$ python -q
>>> import numpy as np
>>> from numpy import linalg as LA
>>> np.set_printoptions(precision=3, suppress=True, linewidth=120)
>>> def rd(a):
...     return np.round(a, 3) + 0
... 
>>> m1 = np.load("run16.npy")
>>> print(m1)
[[ 4 -4  1 -1 -2 -1  0]
 [-4  2  0  2  1  0  1]
 [ 1  0 -4  1 -4 -1 -1]
 [-1  2  1 -4  2  1  0]
 [-2  1 -4  2  4  2  1]
 [-1  0 -1  1  2  0 -3]
 [ 0  1 -1  0  1 -3  2]]
>>> ev, vecs = LA.eigvalsh(m1)
Traceback (most recent call last):
  File "<python-input-6>", line 1, in <module>
    ev, vecs = LA.eigvalsh(m1)
    ^^^^^^^^
ValueError: too many values to unpack (expected 2)
>>> ev, vecs = LA.eigh(m1)
>>> print(rd(ev))
[-6.92  -3.87  -2.88  -0.806  4.051  4.594  9.832]
>>> print(rd(np.abs(vecs[:, -1])))
[0.598 0.437 0.215 0.187 0.572 0.193 0.082]
>>> print(rd(vecs.T @ m1 @ vecs))
[[-6.92   0.     0.     0.     0.     0.     0.   ]
 [ 0.    -3.87   0.     0.     0.     0.     0.   ]
 [ 0.     0.    -2.88   0.     0.     0.     0.   ]
 [ 0.     0.     0.    -0.806  0.     0.     0.   ]
 [ 0.     0.     0.     0.     4.051  0.     0.   ]
 [ 0.     0.     0.     0.     0.     4.594  0.   ]
 [ 0.     0.     0.     0.     0.     0.     9.832]]
>>> print((ev > 1e-8).sum(), (ev < -1e-8).sum())
3 4
>>> print(rd(LA.svd(m1, compute_uv=False)))
[9.832 6.92  4.594 4.051 3.87  2.88  0.806]
>>> th = np.radians(60)
>>> Rm = np.eye(7)
>>> Rm[2, 2] = Rm[3, 3] = np.cos(th)
>>> Rm[2, 3], Rm[3, 2] = -np.sin(th), np.sin(th)
>>> print(rd(Rm))
[[ 1.     0.     0.     0.     0.     0.     0.   ]
 [ 0.     1.     0.     0.     0.     0.     0.   ]
 [ 0.     0.     0.5   -0.866  0.     0.     0.   ]
 [ 0.     0.     0.866  0.5    0.     0.     0.   ]
 [ 0.     0.     0.     0.     1.     0.     0.   ]
 [ 0.     0.     0.     0.     0.     1.     0.   ]
 [ 0.     0.     0.     0.     0.     0.     1.   ]]
>>> B = m1 @ Rm.T
>>> print(rd(np.abs(B - m1).max(axis=0)))
[0.    0.    2.964 4.464 0.    0.    0.   ]
>>> print(rd(B))
[[ 4.    -4.     1.366  0.366 -2.    -1.     0.   ]
 [-4.     2.    -1.732  1.     1.     0.     1.   ]
 [ 1.     0.    -2.866 -2.964 -4.    -1.    -1.   ]
 [-1.     2.     3.964 -1.134  2.     1.     0.   ]
 [-2.     1.    -3.732 -2.464  4.     2.     1.   ]
 [-1.     0.    -1.366 -0.366  2.     0.    -3.   ]
 [ 0.     1.    -0.5   -0.866  1.    -3.     2.   ]]
>>> x0 = np.array([2, 3, 4, 3, 1, 2, 1])
>>> a = np.maximum(B @ x0, 0)
>>> print(rd(a))
[ 0.     0.     0.    20.454  0.     0.     0.   ]
>>> print(rd(B * (a > 1e-9)[:, None]))
[[ 0.     0.     0.     0.     0.     0.     0.   ]
 [ 0.     0.     0.     0.     0.     0.     0.   ]
 [ 0.     0.     0.     0.     0.     0.     0.   ]
 [-1.     2.     3.964 -1.134  2.     1.     0.   ]
 [ 0.     0.     0.     0.     0.     0.     0.   ]
 [ 0.     0.     0.     0.     0.     0.     0.   ]
 [ 0.     0.     0.     0.     0.     0.     0.   ]]
>>> rng = np.random.default_rng(1)
>>> lab = rng.permutation(7)
>>> B = m1[:, lab] * rng.choice([-1, 1], 7)
>>> print(B)
[[-1 -4  4 -2 -1  0 -1]
 [ 0  4 -2  1  0 -1  2]
 [-1 -1  0 -4  4  1  1]
 [ 1  1 -2  2 -1  0 -4]
 [ 2  2 -1  4  4 -1  2]
 [ 0  1  0  2  1  3  1]
 [-3  0 -1  1  1 -2  0]]
>>> U, _, Vh = LA.svd(m1.T @ B)
>>> print(lab)
[5 0 1 4 2 6 3]
>>> mat = np.eye(13, dtype=int)[rng.permutation(13)]
>>> print(mat)
[[0 0 0 0 0 0 0 0 1 0 0 0 0]
 [0 0 0 1 0 0 0 0 0 0 0 0 0]
 [0 1 0 0 0 0 0 0 0 0 0 0 0]
 [0 0 0 0 0 0 1 0 0 0 0 0 0]
 [0 0 0 0 0 0 0 0 0 1 0 0 0]
 [0 0 0 0 0 0 0 1 0 0 0 0 0]
 [1 0 0 0 0 0 0 0 0 0 0 0 0]
 [0 0 0 0 0 0 0 0 0 0 1 0 0]
 [0 0 0 0 1 0 0 0 0 0 0 0 0]
 [0 0 0 0 0 1 0 0 0 0 0 0 0]
 [0 0 0 0 0 0 0 0 0 0 0 1 0]
 [0 0 0 0 0 0 0 0 0 0 0 0 1]
 [0 0 1 0 0 0 0 0 0 0 0 0 0]]
>>> B = mat / LA.norm(mat, axis=1, keepdims=True)
>>> C2 = B @ B.T
>>> print((C2 - 2 * np.eye(13)).round(6).argmax(axis=1))
[1 0 0 0 0 0 0 0 0 0 0 0 0]
>>> W0 = np.loadtxt("mat.csv", delimiter=",")
>>> print(W0)
[[  0.   6.  -5.   0.  -8.  -5.  -1.   2.   1.   5.  -4.  -1.   4.   1.   6.]
 [ -6.   0.  -1.  -4.   0.   5.   0.   1.   6. -10.   6.   4.   0.   7.   5.]
 [  5.   1.   0.   1.  -6.  -2.  -3.   2.  -1.  -3.  -4.   2.   8.  -1.  -4.]
 [  0.   4.  -1.   0.   1.   2.  -3.   4.   0.   4.   1.   7.  -1.  -5.   1.]
 [  8.   0.   6.  -1.   0.   4.   7.   5.   7.   4.  -1.   7.  10.  -2.   6.]
 [  5.  -5.   2.  -2.  -4.   0.   4.   6.   6.  -5.  -3.   5.   1.  -5.  -1.]
 [  1.   0.   3.   3.  -7.  -4.   0.  -2.   7. -10.  -1.   2.   4.  -6.  -5.]
 [ -2.  -1.  -2.  -4.  -5.  -6.   2.   0.  -3.   0.   6.   6.  -3.  -8.  -3.]
 [ -1.  -6.   1.   0.  -7.  -6.  -7.   3.   0.   0.   5.  -3.   1.   1.   1.]
 [ -5.  10.   3.  -4.  -4.   5.  10.   0.   0.   0.   5.   0.  -9.   1.   2.]
 [  4.  -6.   4.  -1.   1.   3.   1.  -6.  -5.  -5.   0.  -4.  -1.   5.  -3.]
 [  1.  -4.  -2.  -7.  -7.  -5.  -2.  -6.   3.   0.   4.   0.  -7.  -3.   6.]
 [ -4.   0.  -8.   1. -10.  -1.  -4.   3.  -1.   9.   1.   7.   0.  -8.   2.]
 [ -1.  -7.   1.   5.   2.   5.   6.   8.  -1.  -1.  -5.   3.   8.   0.   1.]
 [ -6.  -5.   4.  -1.  -6.   1.   5.   3.  -1.  -2.   3.  -6.  -2.  -1.   0.]]
>>> x0 = np.array([-3, 3, -3, 0, -1, -1, -1, 3, 1, 2, -2, 1, 0, -2, 3])
>>> a = np.maximum(W0 @ x0, 0)
>>> print(np.maximum(W0 @ x0, 0) - np.maximum(-W0 @ x0, 0))
[  87.   -2.   -2.   53.    8.   -4.  -19.   16.   -1.   19. -103.    6.  104.    3.  -15.]
>>> print(np.flatnonzero(a > 1e-9))
[ 0  3  4  7  9 11 12 13]
>>> print(W0.T @ a)
[ -476.   863. -1256.   -71. -1875.  -417.  -378.   726.     6.  1612.     1.  1173.   138. -1153.   860.]
>>> print(a)
[ 87.   0.   0.  53.   8.   0.   0.  16.   0.  19.   0.   6. 104.   3.   0.]
